$ ipython --no-banner

In [1]: import numpy as np

In [2]: np.set_printoptions(precision=1, suppress=True, linewidth=140)

In [3]: E = np.load("sample3.npy")

In [4]: E
Out[4]: 
array([[0, 9, 5, 6],
       [0, 0, 1, 5],
       [0, 0, 0, 2],
       [0, 0, 0, 0]])

In [5]: rk = np.linalg.matrix_rank(E)

In [6]: rk
Out[6]: np.int64(3)

In [7]: N = np.linalg.svd(E)[2][rk:].T

In [8]: [int(np.linalg.matrix_rank(E[:i])) for i in range(1, len(E) + 1)]
Out[8]: [1, 2, 3, 3]

In [9]: np.allclose(E @ N, 0)
Out[9]: True

In [10]: E @ N
Out[10]: 
array([[0.],
       [0.],
       [0.],
       [0.]])

In [11]: N.shape
Out[11]: (4, 1)

In [12]: np.linalg.matrix_rank(E.T @ E), np.linalg.matrix_rank(E @ E.T)
Out[12]: (np.int64(3), np.int64(3))

In [13]: rng = np.random.default_rng(3)

In [14]: Y = E + rng.integers(-2, 3, (4, 3)) @ rng.integers(-2, 3, (3, 4))

In [15]: Y
Out[15]: 
array([[ 0,  9,  3,  6],
       [-3, -4, 10, 11],
       [ 2,  2, -6, -2],
       [-3, -1,  4,  6]])

In [16]: np.round(np.linalg.svd(Y - E, compute_uv=False), 1) + 0
Out[16]: array([16. ,  3.1,  1. ,  0. ])

In [17]: Y - E
Out[17]: 
array([[ 0,  0, -2,  0],
       [-3, -4,  9,  6],
       [ 2,  2, -6, -4],
       [-3, -1,  4,  6]])

In [18]: x0 = np.array([-1, 1, -1, 2])

In [19]: a = np.maximum(E @ x0, 0)

In [20]: np.tanh(E @ x0)
Out[20]: array([1., 1., 1., 0.])

In [21]: z = rng.permutation(4)

In [22]: z
Out[22]: array([2, 1, 3, 0])

In [23]: Y = E[z][:, z]

In [24]: round(np.linalg.det(Y), 1), np.round(np.linalg.det(E[z]), 1)
Out[24]: (np.float64(0.0), np.float64(0.0))

In [25]: Y
Out[25]: 
array([[0, 0, 2, 0],
       [1, 0, 5, 0],
       [0, 0, 0, 0],
       [5, 9, 6, 0]])

In [26]: np.diag(Y)
Out[26]: array([0, 0, 0, 0])

In [27]: np.allclose(Y, E)
Out[27]: False

In [28]: left, sig, Vt = np.linalg.svd(E)

In [29]: np.argmax(sig[:-1] / (sig[1:] + 1e-6)) + 1
Out[29]: np.int64(3)

In [30]: sig
Out[30]: array([12.4,  4.3,  0.3,  0. ])

In [31]: Y = left[:, :3] @ np.diag(sig[:3]) @ Vt[:3]

In [32]: round(float(np.abs(E - Y).max()), 1)
Out[32]: 0.0

In [33]: Y.round(1) + 0
Out[33]: 
array([[0., 9., 5., 6.],
       [0., 0., 1., 5.],
       [0., 0., 0., 2.],
       [0., 0., 0., 0.]])

In [34]: np.linalg.matrix_rank(Y)
Out[34]: np.int64(3)

In [35]: M = np.load("m.npy")

In [36]: M
Out[36]: 
array([[ 0.,  2., -2.,  3.,  4., -4.],
       [ 2.,  0.,  0.,  0.,  0.,  0.],
       [-2.,  0.,  0.,  0.,  0.,  0.],
       [ 3.,  0.,  0.,  0.,  0.,  0.],
       [ 4.,  0.,  0.,  0.,  0.,  0.],
       [-4.,  0.,  0.,  0.,  0.,  0.]])

In [37]: # equal to its transpose

In [38]: left, sig, Vt = np.linalg.svd(M)

In [39]: vecs = Vt[:(sig > 1e-8).sum()]

In [40]: x0 = M[3] + 5 * M[5] + rng.integers(2) * np.eye(6)[4]

In [41]: x0
Out[41]: array([-17.,   0.,   0.,   0.,   1.,   0.])

In [42]: vecs.T @ vecs
Out[42]: 
array([[ 1. ,  0. ,  0. ,  0. ,  0. ,  0. ],
       [ 0. ,  0.1, -0.1,  0.1,  0.2, -0.2],
       [ 0. , -0.1,  0.1, -0.1, -0.2,  0.2],
       [ 0. ,  0.1, -0.1,  0.2,  0.2, -0.2],
       [ 0. ,  0.2, -0.2,  0.2,  0.3, -0.3],
       [ 0. , -0.2,  0.2, -0.2, -0.3,  0.3]])

In [43]: round(float(np.linalg.norm(x0 - vecs.T @ vecs @ x0)), 1)
Out[43]: 0.8

In [44]: np.linalg.matrix_rank(np.vstack([M, x0]))
Out[44]: np.int64(3)

In [45]: rk = np.linalg.matrix_rank(M)

In [46]: rk
Out[46]: np.int64(2)

In [47]: N = np.linalg.svd(M)[2][rk:].T

In [48]: [int(np.linalg.matrix_rank(M[:i])) for i in range(1, len(M) + 1)]
Out[48]: [1, 2, 2, 2, 2, 2]

In [49]: N.shape
Out[49]: (6, 4)

In [50]: [int(np.linalg.matrix_rank(np.delete(M, i, axis=0))) for i in range(6)]
Out[50]: [1, 2, 2, 2, 2, 2]

In [51]: cov = M.T @ M

In [52]: (M @ M.T).shape
Out[52]: (6, 6)

In [53]: np.linalg.matrix_rank(cov)
Out[53]: np.int64(2)

In [54]: np.round(np.linalg.eigvalsh(cov)[::-1], 1) + 0
Out[54]: array([49., 49.,  0.,  0.,  0.,  0.])

In [55]: Y = np.array([[-3, 4, -5],
    ...:     [-1, 5, -4],
    ...:     [-4, 4, -1],
    ...:     [5, 2, -1],
    ...:     [-3, 3, 1],
    ...:     [3, 4, 2]])

In [56]: np.vstack([M, Y.T]).shape
Out[56]: (9, 6)

In [57]: M @ Y
Out[57]: 
array([[ -3.,   4., -13.],
       [ -6.,   8., -10.],
       [  6.,  -8.,  10.],
       [ -9.,  12., -15.],
       [-12.,  16., -20.],
       [ 12., -16.,  20.]])

In [58]: np.linalg.matrix_rank(np.vstack([M, Y.T]))
Out[58]: np.int64(5)

In [59]: np.round(E @ np.linalg.pinv(E) @ E, 1) + 0
Out[59]: 
array([[0., 9., 5., 6.],
       [0., 0., 1., 5.],
       [0., 0., 0., 2.],
       [0., 0., 0., 0.]])

In [60]: np.linalg.inv(E)
LinAlgError: Singular matrix


In [61]: round(float(np.trace(np.linalg.pinv(E) @ E)), 1)
Out[61]: 3.0

In [62]: np.linalg.lstsq(E[:-1].T, E[-1])[2]
Out[62]: np.int32(3)

In [63]: J = np.loadtxt("mat.csv", delimiter=",")

In [64]: J.round(1) + 0
Out[64]: 
array([[0. , 0. , 0.1, 0.1, 0. ],
       [0. , 0.1, 0.2, 0.2, 0.1],
       [0.1, 0.2, 0.4, 0.4, 0.2],
       [0.1, 0.2, 0.4, 0.4, 0.2],
       [0. , 0.1, 0.2, 0.2, 0.1]])

In [65]: # rank 1

In [66]: np.round(M @ np.linalg.pinv(M) @ M, 1) + 0
Out[66]: 
array([[ 0.,  2., -2.,  3.,  4., -4.],
       [ 2.,  0.,  0.,  0.,  0.,  0.],
       [-2.,  0.,  0.,  0.,  0.,  0.],
       [ 3.,  0.,  0.,  0.,  0.,  0.],
       [ 4.,  0.,  0.,  0.,  0.,  0.],
       [-4.,  0.,  0.,  0.,  0.,  0.]])

In [67]: np.linalg.inv(M)
LinAlgError: Singular matrix
